$ python -q
>>> import numpy as np
>>> np.set_printoptions(suppress=True, linewidth=100)
>>> F = np.array([[-3, -3, 1], [4, 5, 1], [-1, 4, 2], [-1, 1, -4]])
>>> F[0] = F[3]
>>> F
array([[-1,  1, -4],
       [ 4,  5,  1],
       [-1,  4,  2],
       [-1,  1, -4]])
>>> # row 3 repeats row 0
>>> F[4]
Traceback (most recent call last):
  File "<python-input-6>", line 1, in <module>
    F[4]
    ~^^^
IndexError: index 4 is out of bounds for axis 0 with size 4
>>> print(F.sum(axis=0))
[ 1 11 -5]
>>> F.mean(axis=0)
array([ 0.25,  2.75, -1.25])
>>> F.shape
(4, 3)
>>> np.linalg.rank(F)
Traceback (most recent call last):
  File "<python-input-10>", line 1, in <module>
    np.linalg.rank(F)
    ^^^^^^^^^^^^^^
AttributeError: module 'numpy.linalg' has no attribute 'rank'
>>> round(float(np.linalg.norm(F)), 2)
9.95
>>> np.diff(F, axis=0)
array([[ 5,  4,  5],
       [-5, -1,  1],
       [ 0, -3, -6]])
>>> np.count_nonzero(F)
np.int64(12)
>>> np.linalg.matrix_rank(F)
np.int64(3)
>>> data = np.load("dump.npy")
>>> print(data)
[[-17.29   2.37  -4.02]
 [-16.44   2.04  -3.84]
 [-14.14   1.16  -3.33]
 [-13.68   0.99  -3.23]
 [-13.05   0.76  -3.09]
 [-11.5    0.21  -2.76]
 [ -2.98  -2.    -1.  ]
 [ -1.85  -2.05  -0.77]
 [ -1.64  -2.04  -0.73]
 [ -0.08  -1.45  -0.36]
 [  0.03  -1.27  -0.31]
 [  0.1   -1.07  -0.27]
 [  0.13  -0.94  -0.24]
 [ -0.1    0.26   0.1 ]
 [ -0.15   0.4    0.16]
 [ -0.19   0.48   0.21]
 [ -0.25   0.61   0.29]
 [ -0.29   0.71   0.37]
 [ -0.34   0.82   0.49]
 [ -0.38   0.96   0.72]
 [ -0.38   0.98   0.81]
 [ -0.31   1.01   1.18]
 [  2.02  -0.86   3.94]
 [  3.8   -2.35   5.34]]
>>> Ac = (data - data.mean(axis=0)) / data.std(axis=0)
>>> np.round(Ac.std(axis=0), 2)
array([1., 1., 1.])
>>> beta = np.linalg.lstsq(np.delete(Ac, 2, axis=1), Ac[:, 2])[0]
>>> print(np.abs(beta).argmax())
0
>>> round(float(1 - np.var(Ac[:, 2] - np.delete(Ac, 2, axis=1) @ beta)), 2)
0.76
>>> beta.round(2)
array([0.9 , 0.05])
>>> Ac = data - data.mean(axis=0)
>>> evecs = np.linalg.svd(Ac)[2][:1]
>>> A2 = Ac - Ac @ evecs.T @ evecs
>>> np.round(np.diag(evecs.T @ evecs), 2)
array([0.9 , 0.01, 0.09])
>>> np.round(np.cov(Ac @ evecs.T, rowvar=False), 2)
np.float64(46.42)
>>> print(np.round((Ac @ evecs.T).std(axis=0), 2))
[6.67]
>>> feats = np.array([[0, 1, 1], [0, 0, 0], [0, 0, 0]])
>>> print(feats)
[[0 1 1]
 [0 0 0]
 [0 0 0]]
>>> # columns 1 and 2 are equal
>>> def softmax(z):
...     e = np.exp(z - z.max(axis=-1, keepdims=True))
...     return e / e.sum(axis=-1, keepdims=True)
... 
>>> print(np.round(softmax(10 * feats[1]), 2))
[0.33 0.33 0.33]
>>> scores = feats @ feats.T / np.sqrt(3)
>>> softmax(scores).round(6).argmax(axis=1)
array([0, 0, 0])
>>> np.round(softmax(scores + np.triu(np.full(scores.shape, -np.inf), 1)), 2)
array([[1.  , 0.  , 0.  ],
       [0.5 , 0.5 , 0.  ],
       [0.33, 0.33, 0.33]])
>>> x = np.array([2, 3, 1])
>>> rhs = F @ x
>>> np.round(np.linalg.solve(F.T @ F, F.T @ rhs), 2)
array([2., 3., 1.])
>>> np.round(np.linalg.lstsq(F, rhs)[0], 2)
array([2., 3., 1.])
>>> rng = np.random.default_rng(585203)
>>> rhs = rhs + 0.1 * rng.normal(size=4)
>>> print(rhs.round(2))
[-3.11 23.92 11.92 -2.99]
>>> beta, *_ = np.linalg.lstsq(F, rhs)
>>> print(beta.round())
[2. 3. 1.]
>>> beta.round(2)
array([2.01, 2.98, 1.01])
>>> rank = np.linalg.matrix_rank(feats)
>>> rank
np.int64(1)
>>> ns = np.linalg.svd(feats)[2][rank:].T
>>> print(np.linalg.matrix_rank(feats.T @ feats), np.linalg.matrix_rank(feats @ feats.T))
1 1
>>> print(np.round(ns @ ns.T, 2))
[[ 1.   0.   0. ]
 [ 0.   0.5 -0.5]
 [ 0.  -0.5  0.5]]
>>> [int(np.linalg.matrix_rank(feats[:i])) for i in range(1, len(feats) + 1)]
[1, 1, 1]
>>> np.round(np.linalg.svd(feats, compute_uv=False), 2)
array([1.41, 0.  , 0.  ])
>>> feats - feats[0]
array([[ 0,  0,  0],
       [ 0, -1, -1],
       [ 0, -1, -1]])
>>> feats.shape
(3, 3)
>>> A2 = np.array([[-6, 9], [2, 2], [-8, 4]])
>>> A2.T @ feats.T
array([[-6,  0,  0],
       [ 6,  0,  0]])
>>> np.einsum("ik,kj->ij", feats, A2)
array([[-6,  6],
       [ 0,  0],
       [ 0,  0]])
>>> np.linalg.matrix_rank(feats @ A2)
np.int64(1)
>>> feats @ A2
array([[-6,  6],
       [ 0,  0],
       [ 0,  0]])
>>> np.linalg.matrix_rank(np.vstack([feats, A2.T]))
np.int64(3)
>>> W0 = np.loadtxt("data.csv", delimiter=",")
>>> W0
array([[ 1.1,  0.1, -0.3,  0.4],
       [-1.3, -1. ,  0.7,  0.5],
       [-0.2, -1.9, -1.1, -0.3],
       [ 0.3, -1.2, -0.5, -0.4],
       [-1.1, -0.7,  0.2, -1. ]])
>>> x = np.array([4, -7, -8, 9])
>>> rhs = W0 @ x
>>> np.round(np.linalg.pinv(W0) @ W0, 2) + 0
array([[1., 0., 0., 0.],
       [0., 1., 0., 0.],
       [0., 0., 1., 0.],
       [0., 0., 0., 1.]])
>>> print(np.round(np.linalg.lstsq(W0, rhs)[0], 2))
[ 4. -7. -8.  9.]
>>> np.round(np.linalg.solve(W0.T @ W0, W0.T @ rhs), 2)
array([ 4., -7., -8.,  9.])
>>> rhs = rhs + 0.1 * rng.normal(size=5)
>>> rhs.round(2)
array([  9.74,   0.69,  18.71,   9.97, -10.18])
>>> beta, *_ = np.linalg.lstsq(W0, rhs)
>>> round(float(np.linalg.norm(rhs - W0 @ beta)), 2)
0.03
>>> [round(float(np.linalg.norm(np.linalg.solve(W0.T @ W0 + lam * np.eye(4), W0.T @ rhs))), 2) for lam in (0, 1, 10, 100)]
[14.62, 10.1, 3.59, 0.51]
